$ python3 -q
>>> import numpy as np
>>> np.set_printoptions(precision=2, suppress=True, linewidth=160)
>>> W0 = np.load("sample11.npy")
>>> W0
array([[ -9.56, -31.56,   0.04],
       [ -2.93,  11.46,   0.51],
       [  4.89,   2.68,   0.25],
       [ -2.04,  32.23,   0.12],
       [  2.69,  30.85,  -0.18],
       [  1.55,  -9.1 ,   0.41],
       [ -2.02,  -5.46,   0.35],
       [  3.03,   7.45,   0.32],
       [  1.67, -34.59,   0.51],
       [ -1.71, -13.12,   0.73],
       [  3.85,  13.87,   0.57],
       [  1.39, -16.98,  -0.14]])
>>> x0 = np.array([1, 2, 0])
>>> rhs = W0 @ x0
>>> np.round(np.linalg.lstsq(W0, rhs)[0], 2) + 0
array([1., 2., 0.])
>>> rng = np.random.default_rng(66)
>>> rhs = rhs + 0.1 * rng.normal(size=12)
>>> rhs
array([-72.63,  19.94,  10.2 ,  62.31,  64.26, -16.81, -12.89,  18.04, -67.47, -27.92,  31.62, -32.58])
>>> beta, *_ = np.linalg.lstsq(W0, rhs)
>>> np.round(W0.T @ (rhs - W0 @ beta), 2) + 0
array([0., 0., 0.])
>>> beta.round()
array([ 1.,  2., -0.])
>>> lab = W0[:, 0] > np.median(W0[:, 0])
>>> f = W0[lab].mean(axis=0) - W0[~lab].mean(axis=0)
>>> lab.astype(int)
array([0, 0, 1, 0, 1, 1, 0, 1, 1, 0, 1, 0])
>>> np.argsort(-np.abs(f).round(6), kind="stable")
array([1, 0, 2])
>>> X = np.diag(3 * np.array([5, 0])) + np.array([[0, 1], [-2, -5]])
>>> X
array([[15,  1],
       [-2, -5]])
>>> M2 = X + rng.integers(-2, 3, (2, 1)) @ rng.integers(-2, 3, (1, 2))
>>> M2
array([[15, -1],
       [-2, -6]])
>>> M2 - X
array([[ 0, -2],
       [ 0, -1]])
>>> def softmax(z):
...     e = np.exp(z - z.max(axis=-1, keepdims=True))
...     return e / e.sum(axis=-1, keepdims=True)
... 
>>> softmax(M2[1] + 2)
array([0.98, 0.02])
>>> softmax(M2[1])
array([0.98, 0.02])
>>> np.round(softmax(10 * M2[1]), 2) + 0
array([1., 0.])
>>> att = M2 @ M2.T / np.sqrt(2)
>>> np.round(softmax(att + np.triu(np.full(att.shape, -np.inf), 1)), 2) + 0
array([[1., 0.],
       [0., 1.]])
>>> softmax(att).round(6).argmax(axis=1)
array([0, 1])
